$ ipython --no-banner

In [1]: import numpy as np

In [2]: import numpy.linalg as la

In [3]: np.set_printoptions(suppress=True, linewidth=100)

In [4]: rnd = lambda a: np.round(a, 2) + 0

In [5]: J = np.load("sample3.npy")

In [6]: J
Out[6]: 
array([[ 2., -1.,  0.,  0.],
       [-1.,  1., -1.,  0.],
       [ 0., -1.,  1., -1.],
       [ 0.,  0., -1., -3.]])

In [7]: r0 = np.array([0, 3, 2])

In [8]: np.array([np.convolve(row, r0, "same") for row in J])
Out[8]: 
array([[  6.,   1.,  -2.,   0.],
       [ -3.,   1.,  -1.,  -2.],
       [  0.,  -3.,   1.,  -1.],
       [  0.,   0.,  -3., -11.]])

In [9]: np.cross(J[2, :3], J[0, :3])
Out[9]: array([1., 2., 2.])

In [10]: np.polyval(r0, J[2])
Out[10]: array([ 2., -1.,  5., -1.])

In [11]: x0 = np.array([-5, 0, 9, -7])

In [12]: J @ x0
Out[12]: array([-10.,  -4.,  16.,  12.])

In [13]: (J @ x0).argmax()
Out[13]: np.int64(2)

In [14]: (J * x0).sum(axis=1)
Out[14]: array([-10.,  -4.,  16.,  12.])

In [15]: np.einsum("ij,j->i", J, x0)
Out[15]: array([-10.,  -4.,  16.,  12.])

In [16]: la.norm(J @ x0) <= la.norm(J, 2) * la.norm(x0) + 1e-9
Out[16]: np.True_

In [17]: other = np.array([[-2, 1, -2], [-3, -1, 2]])

In [18]: basis = np.kron(other, J)

In [19]: la.matrix_rank(basis)
Out[19]: np.int64(8)

In [20]: basis.shape
Out[20]: (8, 12)

In [21]: q = J.astype(float).copy()

In [22]: for j in range(4):
    ...:     q[:, j] -= q[:, :j] @ (q[:, :j].T @ q[:, j])
    ...:     q[:, j] /= la.norm(q[:, j])
    ...: 

In [23]: rnd(q.T @ q)
Out[23]: 
array([[1., 0., 0., 0.],
       [0., 1., 0., 0.],
       [0., 0., 1., 0.],
       [0., 0., 0., 1.]])

In [24]: rnd(q)
Out[24]: 
array([[ 0.89,  0.18, -0.15,  0.38],
       [-0.45,  0.37, -0.31,  0.76],
       [ 0.  , -0.91, -0.15,  0.38],
       [ 0.  ,  0.  , -0.93, -0.38]])

In [25]: mat = np.load("x.npy")

In [26]: mat
Out[26]: 
array([[ 0.1, -0.6, -1.1, -0.5, -1.1],
       [ 0.1,  0.6,  1.6, -0.3,  0. ],
       [ 0.5, -2.2, -1.9,  0.4, -0.7],
       [-0.9, -1.4,  2.1,  0.2,  2.5],
       [-0.8, -0.7, -0.9, -0.7,  0.8],
       [ 1. ,  0.5, -0.2,  1.1, -1.6]])

In [27]: other = np.c_[mat[:, :4] @ np.array([[1, 7, -1, 8], [2, -8, -1, -2], [9, 9, 3, -2], [-7, -4, -6, 2]]), np.array([-2, 1, -2, 2, -2, -3])]

In [28]: rnd(other)
Out[28]: 
array([[ -7.5,  -2.4,   0.2,   3.2,  -2. ],
       [ 17.8,  11.5,   5.9,  -4.2,   1. ],
       [-23.8,   2.4,  -6.4,  13. ,  -2. ],
       [ 13.8,  23. ,   7.4,  -8.2,   2. ],
       [ -5.4,  -5.3,   3. ,  -4.6,  -2. ],
       [ -7.5,  -3.2,  -8.7,   9.6,  -3. ]])

In [29]: rnd(la.norm(la.qr(mat)[0].T @ other, axis=0) ** 2 / ((other ** 2).sum(axis=0) + 1e-12))
Out[29]: array([1.  , 1.  , 1.  , 1.  , 0.88])

In [30]: la.matrix_rank(other)
Out[30]: np.int64(5)

In [31]: x0 = np.array([0, 2, 1, 2, 0])

In [32]: a = np.maximum(other @ x0, 0)

In [33]: rnd(np.maximum(other @ x0, 0) - np.maximum(-other @ x0, 0))
Out[33]: array([  1.8,  20.5,  24.4,  37. , -16.8,   4.1])

In [34]: rnd(np.maximum(other @ (3 * x0), 0))
Out[34]: array([  5.4,  61.5,  73.2, 111. ,   0. ,  12.3])

In [35]: np.flatnonzero(a > 1e-9)
Out[35]: array([0, 1, 2, 3, 5])

In [36]: rnd(a)
Out[36]: array([ 1.8, 20.5, 24.4, 37. ,  0. ,  4.1])

In [37]: rnd(other.T @ a)
Out[37]: array([ 250.53, 1127.87,  203.28,  -27.18,   29.8 ])

In [38]: rng = np.random.default_rng(725542)

In [39]: lab = rng.permutation(5)

In [40]: other = mat[:, lab] * rng.choice([-1, 1], 5)

In [41]: other
Out[41]: 
array([[ 0.6, -0.5, -0.1, -1.1, -1.1],
       [-0.6, -0.3, -0.1,  1.6,  0. ],
       [ 2.2,  0.4, -0.5, -1.9, -0.7],
       [ 1.4,  0.2,  0.9,  2.1,  2.5],
       [ 0.7, -0.7,  0.8, -0.9,  0.8],
       [-0.5,  1.1, -1. , -0.2, -1.6]])

In [42]: left, _, Vh = la.svd(mat.T @ other)

In [43]: rnd(left @ Vh)
Out[43]: 
array([[ 0.,  0., -1.,  0.,  0.],
       [-1.,  0.,  0.,  0.,  0.],
       [ 0.,  0.,  0.,  1.,  0.],
       [ 0.,  1.,  0.,  0.,  0.],
       [ 0.,  0.,  0.,  0.,  1.]])

In [44]: rnd(la.lstsq(mat, other)[0])
Out[44]: 
array([[ 0.,  0., -1.,  0.,  0.],
       [-1.,  0.,  0.,  0.,  0.],
       [ 0.,  0.,  0.,  1.,  0.],
       [ 0.,  1.,  0.,  0.,  0.],
       [ 0.,  0.,  0.,  0.,  1.]])

In [45]: q, vecs = la.qr(mat[:, :3])[0], la.qr(mat[:, 3:])[0]

In [46]: s = la.svd(q.T @ vecs, compute_uv=False)

In [47]: rnd(s)
Out[47]: array([0.99, 0.7 ])

In [48]: (s > 0.9).sum()
Out[48]: np.int64(1)

In [49]: rnd(la.norm(q @ q.T - vecs @ vecs.T, 2))
Out[49]: np.float64(1.0)

In [50]: rnd(np.degrees(np.arccos(s.clip(0, 1))))
Out[50]: array([ 8.12, 45.43])

In [51]: M = np.loadtxt("case11.csv", delimiter=",")

In [52]: M
Out[52]: 
array([[2., 0., 2., 0.],
       [0., 0., 1., 2.],
       [3., 0., 2., 3.],
       [3., 2., 1., 0.],
       [3., 2., 1., 0.],
       [3., 0., 2., 3.],
       [0., 0., 0., 0.],
       [1., 0., 0., 3.],
       [0., 0., 0., 0.],
       [3., 2., 2., 2.],
       [0., 0., 0., 0.],
       [0., 0., 0., 0.],
       [0., 0., 1., 2.],
       [0., 0., 1., 2.]])

In [53]: other = np.c_[M[:, :2] @ np.array([[7, 6], [-1, -3]]), np.array([3, -1, -2, 2, -1, 3, -2, 0, 2, -3, 1, -3, -3, -2])]

In [54]: other
Out[54]: 
array([[14., 12.,  3.],
       [ 0.,  0., -1.],
       [21., 18., -2.],
       [19., 12.,  2.],
       [19., 12., -1.],
       [21., 18.,  3.],
       [ 0.,  0., -2.],
       [ 7.,  6.,  0.],
       [ 0.,  0.,  2.],
       [19., 12., -3.],
       [ 0.,  0.,  1.],
       [ 0.,  0., -3.],
       [ 0.,  0., -3.],
       [ 0.,  0., -2.]])

In [55]: rnd(la.norm(other - M @ la.lstsq(M, other)[0], axis=0))
Out[55]: array([0.  , 0.  , 6.38])
